In [1]: import numpy as np

In [2]: import numpy.linalg as la

In [3]: np.set_printoptions(precision=2, suppress=True, linewidth=120)

In [4]: E = np.array([[0, -3, 0], [4, -2, -2], [-4, -1, 2], [6, 3, -3], [-4, 2, 2]])

In [5]: print(np.round(E @ la.pinv(E) @ E, 2) + 0)
[[ 0. -3.  0.]
 [ 4. -2. -2.]
 [-4. -1.  2.]
 [ 6.  3. -3.]
 [-4.  2.  2.]]

In [6]: print(la.lstsq(E[:-1].T, E[-1])[2])
2

In [7]: U, sigma, VT = la.svd(E)

In [8]: print(np.argmax(sigma[:-1] / (sigma[1:] + 1e-6)) + 1)
2

In [9]: other = U[:, :2] @ np.diag(sigma[:2]) @ VT[:2]

In [10]: print(round(float(np.abs(E - other).max()), 2))
0.0

In [11]: rng = np.random.default_rng(62474)

In [12]: other = E + rng.integers(-2, 3, (5, 2)) @ rng.integers(-2, 3, (2, 3))

In [13]: print(other)
[[ 0 -2  0]
 [ 4 -6  4]
 [-4  3 -4]
 [ 6  8 -9]
 [-4 -4 10]]

In [14]: print(other - E)
[[ 0  1  0]
 [ 0 -4  6]
 [ 0  4 -6]
 [ 0  5 -6]
 [ 0 -6  8]]

In [15]: print(la.matrix_rank(other - E, tol=1e-8))
2

In [16]: r = la.matrix_rank(E)

In [17]: print(r)
2

In [18]: ns = la.svd(E)[2][r:].T

In [19]: print([int(la.matrix_rank(np.delete(E, i, axis=0))) for i in range(5)])
[2, 2, 2, 2, 2]

In [20]: print(np.round(ns[:, 0] / ns[np.abs(ns[:, 0]).round(6).argmax(), 0], 2) + 0)
[0.5 0.  1. ]

In [21]: print(ns.shape)
(3, 1)

In [22]: print(la.matrix_rank(E, rtol=0.1))
2

In [23]: feats = np.tanh(np.array([[-0.5, -0.5],
    ...:     [-0.5, 0.5],
    ...:     [-0.5, -0.3],
    ...:     [-0.3, -0.5],
    ...:     [1.0, 0.8],
    ...:     [0.3, -0.7],
    ...:     [-0.5, -0.3],
    ...:     [0.0, -1.1],
    ...:     [0.5, -0.7],
    ...:     [0.9, -0.4],
    ...:     [0.9, -1.1],
    ...:     [-2.1, 0.3],
    ...:     [-1.0, 0.1],
    ...:     [-0.4, -1.0],
    ...:     [-3.2, -0.4],
    ...:     [1.1, 0.5],
    ...:     [1.1, 0.8],
    ...:     [0.0, 0.0],
    ...:     [-1.1, 0.2],
    ...:     [-0.1, 0.8],
    ...:     [-0.2, 1.0],
    ...:     [-0.8, 0.5],
    ...:     [-1.5, 0.5],
    ...:     [-0.5, 1.4],
    ...:     [0.3, 0.8]]) @ np.array([[-0.4, 0.5, 0.9, 1.5], [0.6, 1.8, -0.8, 0.1]]))

In [24]: print(feats)
[[-0.1  -0.82 -0.05 -0.66]
 [ 0.46  0.57 -0.69 -0.6 ]
 [ 0.02 -0.66 -0.21 -0.65]
 [-0.18 -0.78  0.13 -0.46]
 [ 0.08  0.96  0.25  0.92]
 [-0.49 -0.8   0.68  0.36]
 [ 0.02 -0.66 -0.21 -0.65]
 [-0.58 -0.96  0.71 -0.11]
 [-0.55 -0.77  0.77  0.59]
 [-0.54 -0.26  0.81  0.86]
 [-0.77 -0.91  0.93  0.85]
 [ 0.77 -0.47 -0.97 -1.  ]
 [ 0.43 -0.31 -0.75 -0.9 ]
 [-0.41 -0.96  0.41 -0.6 ]
 [ 0.78 -0.98 -0.99 -1.  ]
 [-0.14  0.9   0.53  0.94]
 [ 0.04  0.96  0.34  0.94]
 [ 0.    0.    0.    0.  ]
 [ 0.51 -0.19 -0.82 -0.93]
 [ 0.48  0.88 -0.62 -0.07]
 [ 0.59  0.94 -0.75 -0.2 ]
 [ 0.55  0.46 -0.81 -0.82]
 [ 0.72  0.15 -0.94 -0.98]
 [ 0.78  0.98 -0.92 -0.54]
 [ 0.35  0.92 -0.35  0.49]]

In [25]: proj = feats @ la.solve(feats.T @ feats, feats.T)

In [26]: print(np.round(la.eigvalsh(proj), 2) + 0)
[0. 0. 0. 0. 0. 0. 0. 0. 0. 0. 0. 0. 0. 0. 0. 0. 0. 0. 0. 0. 0. 1. 1. 1. 1.]

In [27]: print(round(np.trace(proj), 2))
4.0

In [28]: labels = rng.permutation(4)

In [29]: other = feats[:, labels] * rng.choice([-1, 1], 4)

In [30]: print(other)
[[ 0.66 -0.1  -0.05 -0.82]
 [ 0.6   0.46 -0.69  0.57]
 [ 0.65  0.02 -0.21 -0.66]
 [ 0.46 -0.18  0.13 -0.78]
 [-0.92  0.08  0.25  0.96]
 [-0.36 -0.49  0.68 -0.8 ]
 [ 0.65  0.02 -0.21 -0.66]
 [ 0.11 -0.58  0.71 -0.96]
 [-0.59 -0.55  0.77 -0.77]
 [-0.86 -0.54  0.81 -0.26]
 [-0.85 -0.77  0.93 -0.91]
 [ 1.    0.77 -0.97 -0.47]
 [ 0.9   0.43 -0.75 -0.31]
 [ 0.6  -0.41  0.41 -0.96]
 [ 1.    0.78 -0.99 -0.98]
 [-0.94 -0.14  0.53  0.9 ]
 [-0.94  0.04  0.34  0.96]
 [-0.    0.    0.    0.  ]
 [ 0.93  0.51 -0.82 -0.19]
 [ 0.07  0.48 -0.62  0.88]
 [ 0.2   0.59 -0.75  0.94]
 [ 0.82  0.55 -0.81  0.46]
 [ 0.98  0.72 -0.94  0.15]
 [ 0.54  0.78 -0.92  0.98]
 [-0.49  0.35 -0.35  0.92]]

In [31]: U, _, VT = la.svd(feats.T @ other)

In [32]: print(np.round(U @ VT, 2) + 0)
[[ 0.  1.  0.  0.]
 [ 0.  0.  0.  1.]
 [ 0.  0.  1.  0.]
 [-1.  0.  0.  0.]]

In [33]: print(np.round(la.lstsq(feats, other)[0], 2) + 0)
[[ 0.  1.  0.  0.]
 [ 0.  0.  0.  1.]
 [ 0.  0.  1.  0.]
 [-1.  0.  0.  0.]]

In [34]: print(labels)
[3 0 2 1]

In [35]: ang = np.radians(36)

In [36]: r_ = np.eye(3)

In [37]: r_[2, 2] = r_[0, 0] = np.cos(ang)

In [38]: r_[2, 0], r_[0, 2] = -np.sin(ang), np.sin(ang)

In [39]: print(r_)
[[ 0.81  0.    0.59]
 [ 0.    1.    0.  ]
 [-0.59  0.    0.81]]

In [40]: other = E @ r_.T

In [41]: print(np.round(la.svd(E, compute_uv=False), 2) + 0, np.round(la.svd(other, compute_uv=False), 2) + 0)
[10.27  5.14  0.  ] [10.27  5.14  0.  ]

In [42]: print(np.allclose(la.norm(E, axis=1), la.norm(other, axis=1)))
True

In [43]: print(np.round(la.det(r_), 2), round(np.trace(r_), 2))
1.0 2.62

In [44]: print(np.allclose(E @ E.T, other @ other.T))
True

In [45]: print(np.abs(other - E).max(axis=0))
[2.91 0.   2.95]
